$ ipython --no-banner

In [1]: import numpy as np

In [2]: np.set_printoptions(precision=2, suppress=True, linewidth=200)

In [3]: Y = np.array([[-2, 2], [3, -2]])

In [4]: mat = np.triu(Y, 1)

In [5]: mat
Out[5]: 
array([[0, 2],
       [0, 0]])

In [6]: np.prod(np.diag(mat)), round(np.linalg.det(mat), 2)
Out[6]: (np.int64(0), np.float64(0.0))

In [7]: np.sort(np.linalg.eigvals(mat))
Out[7]: array([0., 0.])

In [8]: np.linalg.matrix_power(mat - np.diag(np.diag(mat)), 2)
Out[8]: 
array([[0, 0],
       [0, 0]])

In [9]: round(np.linalg.norm(mat, 2) / np.linalg.norm(mat), 2)
Out[9]: np.float64(1.0)

In [10]: np.argsort(-np.linalg.norm(mat, axis=0).round(6), kind="stable")[:3]
Out[10]: array([1, 0])

In [11]: mat[:, 1] @ mat[:, 0]
Out[11]: np.int64(0)

In [12]: mat @ mat.T
Out[12]: 
array([[4, 0],
       [0, 0]])

In [13]: W0 = np.diag(20 * np.array([-3, -7, -7, -3, 1, 8])) + np.array([[-1, 1, 0, -1, 2, -1],
    ...:     [3, -2, -3, 3, 3, 2],
    ...:     [-2, -3, -3, -1, -1, -3],
    ...:     [-3, -2, 3, -2, 2, 0],
    ...:     [-1, 1, 2, 0, 1, -2],
    ...:     [2, -3, -1, 0, -2, -1]])

In [14]: W0
Out[14]: 
array([[ -61,    1,    0,   -1,    2,   -1],
       [   3, -142,   -3,    3,    3,    2],
       [  -2,   -3, -143,   -1,   -1,   -3],
       [  -3,   -2,    3,  -62,    2,    0],
       [  -1,    1,    2,    0,   21,   -2],
       [   2,   -3,   -1,    0,   -2,  159]])

In [15]: W0.reshape(-1, 2)
Out[15]: 
array([[ -61,    1],
       [   0,   -1],
       [   2,   -1],
       [   3, -142],
       [  -3,    3],
       [   3,    2],
       [  -2,   -3],
       [-143,   -1],
       [  -1,   -3],
       [  -3,   -2],
       [   3,  -62],
       [   2,    0],
       [  -1,    1],
       [   2,    0],
       [  21,   -2],
       [   2,   -3],
       [  -1,    0],
       [  -2,  159]])

In [16]: W0.ravel(order="F")
Out[16]: 
array([ -61,    3,   -2,   -3,   -1,    2,    1, -142,   -3,   -2,    1,   -3,    0,   -3, -143,    3,    2,   -1,   -1,    3,   -1,  -62,    0,    0,    2,    3,   -1,    2,   21,   -2,   -1,    2,
         -3,    0,   -2,  159])

In [17]: t3 = W0.reshape(6, 2, -1)

In [18]: t3.transpose(1, 0, 2)
Out[18]: 
array([[[ -61,    1,    0],
        [   3, -142,   -3],
        [  -2,   -3, -143],
        [  -3,   -2,    3],
        [  -1,    1,    2],
        [   2,   -3,   -1]],

       [[  -1,    2,   -1],
        [   3,    3,    2],
        [  -1,   -1,   -3],
        [ -62,    2,    0],
        [   0,   21,   -2],
        [   0,   -2,  159]]])

In [19]: t3.sum(axis=1)
Out[19]: 
array([[ -62,    3,   -1],
       [   6, -139,   -1],
       [  -3,   -4, -146],
       [ -65,    0,    3],
       [  -1,   22,    0],
       [   2,   -5,  158]])

In [20]: np.einsum("ihd,jhd->hij", t3, t3).shape
Out[20]: (2, 6, 6)
